>>> import numpy as np
>>> from numpy import linalg as LA
>>> np.set_printoptions(precision=4, suppress=True, linewidth=100, legacy="1.25")
>>> arr = np.load("run2.npy")
>>> arr
array([[ -6,  -1,   0,  12,  -2],
       [-13,   7,   6,   6, -11],
       [ -8,   8,   6,  -2,  -8],
       [ -5,  -1,   0,   8,  -3],
       [  0,   0,   0,   0,   0]])
>>> # null space of dimension 2
>>> Uu, sig, Vt = LA.svd(arr)
>>> np.argmax(sig[:-1] / (sig[1:] + 1e-6)) + 1
3
>>> A2 = Uu[:, :3] @ np.diag(sig[:3]) @ Vt[:3]
>>> round(float(LA.norm(arr - A2) / LA.norm(arr)), 4)
0.0
>>> LA.matrix_rank(A2)
3
>>> np.round(LA.norm(arr - A2, 2), 4), round(sig[3], 4)
(0.0, 0.0)
>>> np.abs(np.diag(LA.qr(arr)[1])) > 1e-9
array([ True,  True,  True, False, False])
>>> try:
...     LA.inv(arr)
... except LA.LinAlgError as e:
...     print("failed:", e)
... 
failed: Singular matrix
>>> data = np.loadtxt("case4.csv", delimiter=",")
>>> data
array([[-0.3146,  3.0197,  0.2442],
       [ 1.5127, -0.6986, -2.2576],
       [-2.1458, -2.0866, -2.623 ],
       [ 0.5539, -1.5523, -0.2138],
       [-0.6502, -1.83  ,  7.9978],
       [-0.4771, -0.9227, -0.3376],
       [ 0.1877, -0.0369, -1.4922],
       [-3.8889,  1.0301, -4.9506],
       [ 5.9269,  1.6514, -2.2582],
       [ 7.9137, -0.1343,  1.2375],
       [ 2.1295, -0.9817,  0.863 ],
       [-1.2191,  4.9254, -0.8657],
       [-3.5034,  0.6125,  1.614 ],
       [-1.7434,  0.6383,  1.742 ],
       [-2.823 , -1.4583, -1.9081],
       [-1.6486,  1.7386,  0.1963],
       [-3.3645, -3.0216,  3.275 ],
       [-2.5091, -1.97  , -0.0426],
       [-2.4144,  2.0715, -0.1892],
       [ 1.8971, -0.0177, -1.3703],
       [-1.5771,  0.2346, -1.7868],
       [ 3.8854,  0.8435, -6.1748]])
>>> rng = np.random.default_rng(56)
>>> A2 = data + rng.integers(-2, 3, (22, 2)) @ rng.integers(-2, 3, (2, 3))
>>> A2
array([[-3.3146,  5.0197,  0.2442],
       [ 1.5127, -4.6986, -5.2576],
       [-0.1458,  1.9134,  1.377 ],
       [ 1.5539,  0.4477,  1.7862],
       [-4.6502, -1.83  ,  5.9978],
       [-1.4771, -2.9227, -2.3376],
       [-0.8123,  1.9631, -0.4922],
       [-6.8889, -0.9699, -7.9506],
       [ 9.9269,  1.6514, -0.2582],
       [10.9137, -2.1343,  1.2375],
       [ 0.1295, -4.9817, -3.137 ],
       [-3.2191,  4.9254, -1.8657],
       [-3.5034,  4.6125,  4.614 ],
       [ 0.2566, -3.3617, -0.258 ],
       [-6.823 ,  2.5417, -0.9081],
       [ 0.3514,  5.7386,  4.1963],
       [-4.3645, -5.0216,  1.275 ],
       [-0.5091, -5.97  , -2.0426],
       [-1.4144,  0.0715, -1.1892],
       [-1.1029,  1.9823, -1.3703],
       [-2.5771, -1.7654, -3.7868],
       [ 5.8854,  0.8435, -5.1748]])
>>> np.round(LA.svd(A2 - data, compute_uv=False), 4) + 0
array([16.2264, 11.6062,  0.    ])
>>> A2 - data
array([[-3.,  2.,  0.],
       [ 0., -4., -3.],
       [ 2.,  4.,  4.],
       [ 1.,  2.,  2.],
       [-4.,  0., -2.],
       [-1., -2., -2.],
       [-1.,  2.,  1.],
       [-3., -2., -3.],
       [ 4.,  0.,  2.],
       [ 3., -2.,  0.],
       [-2., -4., -4.],
       [-2.,  0., -1.],
       [ 0.,  4.,  3.],
       [ 2., -4., -2.],
       [-4.,  4.,  1.],
       [ 2.,  4.,  4.],
       [-1., -2., -2.],
       [ 2., -4., -2.],
       [ 1., -2., -1.],
       [-3.,  2.,  0.],
       [-1., -2., -2.],
       [ 2.,  0.,  1.]])
>>> LA.matrix_rank(A2 - data, tol=1e-8)
2
